% python3 -q
>>> import numpy as np
>>> import numpy.linalg as la
>>> np.set_printoptions(precision=3, suppress=True, linewidth=160)
>>> W0 = np.loadtxt("dump.csv", delimiter=",")
>>> print(W0)
[[ 0.745 -0.357  0.561  0.051]
 [-0.357  0.5    0.786  0.071]
 [ 0.561  0.786 -0.235 -0.112]
 [ 0.051  0.071 -0.112  0.99 ]]
>>> print(np.all(la.eigvalsh(W0) > 0))
False
>>> try:
...     la.cholesky(W0)
... except la.LinAlgError as e:
...     print("failed:", e)
... 
failed: Matrix is not positive definite
>>> print([round(float(la.det(W0[:i, :i])), 2) + 0 for i in range(1, 5)])
[0.74, 0.24, -0.99, -1.0]
>>> x0 = np.array([2, 3, 0, 0])
>>> print(W0 @ (2 * x0))
[0.837 1.571 6.959 0.633]
>>> print(np.sign((W0 @ x0).round(6)))
[1. 1. 1. 1.]
>>> print(la.norm(W0 @ x0) <= la.norm(W0, 2) * la.norm(x0) + 1e-9)
True
>>> print(W0 @ np.ones(4))
[1. 1. 1. 1.]
>>> print(W0 * x0)
[[ 1.49  -1.071  0.     0.   ]
 [-0.714  1.5    0.     0.   ]
 [ 1.122  2.357 -0.    -0.   ]
 [ 0.102  0.214 -0.     0.   ]]
>>> print(W0 @ np.eye(4)[1])
[-0.357  0.5    0.786  0.071]
>>> print(np.einsum("ij,j->i", W0, x0))
[0.418 0.786 3.48  0.316]
>>> rng = np.random.default_rng(973)
>>> z = rng.integers(0, 2, 5)
>>> K = (z[:, None] == z) * 3 + np.eye(5)
>>> print(K)
[[4. 3. 0. 3. 3.]
 [3. 4. 0. 3. 3.]
 [0. 0. 4. 0. 0.]
 [3. 3. 0. 4. 3.]
 [3. 3. 0. 3. 4.]]
>>> x0 = np.ones(5)
>>> for _ in range(3):
...     x0 = K @ x0
...     x0 /= la.norm(x0)
...     print(round(x0 @ K @ x0, 3))
... 
12.792
12.98
12.998
>>> print(x0)
[0.5   0.5   0.015 0.5   0.5  ]
>>> z = rng.permutation(5)
>>> print(z)
[2 3 1 0 4]
>>> M2 = K[z][:, z]
>>> print(np.allclose(M2, K))
False
>>> print(np.round(la.det(K), 3))
52.0
>>> print(np.allclose(K @ K.T, K.T @ K))
True
>>> K.inv()
Traceback (most recent call last):
  File "<python-input-29>", line 1, in <module>
    K.inv()
    ^^^^^
AttributeError: 'numpy.ndarray' object has no attribute 'inv'
>>> print(round(np.abs(la.eigvals(K)).max(), 3))
13.0
>>> print(la.matrix_power(K, 3))
[[550. 549.   0. 549. 549.]
 [549. 550.   0. 549. 549.]
 [  0.   0.  64.   0.   0.]
 [549. 549.   0. 550. 549.]
 [549. 549.   0. 549. 550.]]
>>> w, vecs = la.eigh(K)
>>> print(np.abs(vecs[:, -1]))
[0.5 0.5 0.  0.5 0.5]
>>> print(la.svd(K, compute_uv=False))
[13.  4.  1.  1.  1.]
>>> print(la.eigvalsh(K @ K))
[  1.   1.   1.  16. 169.]
>>> print(np.unique(w.round(6) + 0, return_counts=True)[1])
[3 1 1]
>>> print(np.abs(vecs[:, -1]).round(6).argmax())
0
>>> t3 = np.stack([K, 5 * K, K[::-1]])
>>> print(t3.shape)
(3, 5, 5)
>>> print(la.matrix_rank(t3))
[5 5 5]
>>> print((t3 @ K.T).shape)
(3, 5, 5)
>>> print(la.det(t3))
[    52. 162500.     52.]
>>> print(la.norm(t3, axis=(1, 2)))
[13.711 68.557 13.711]
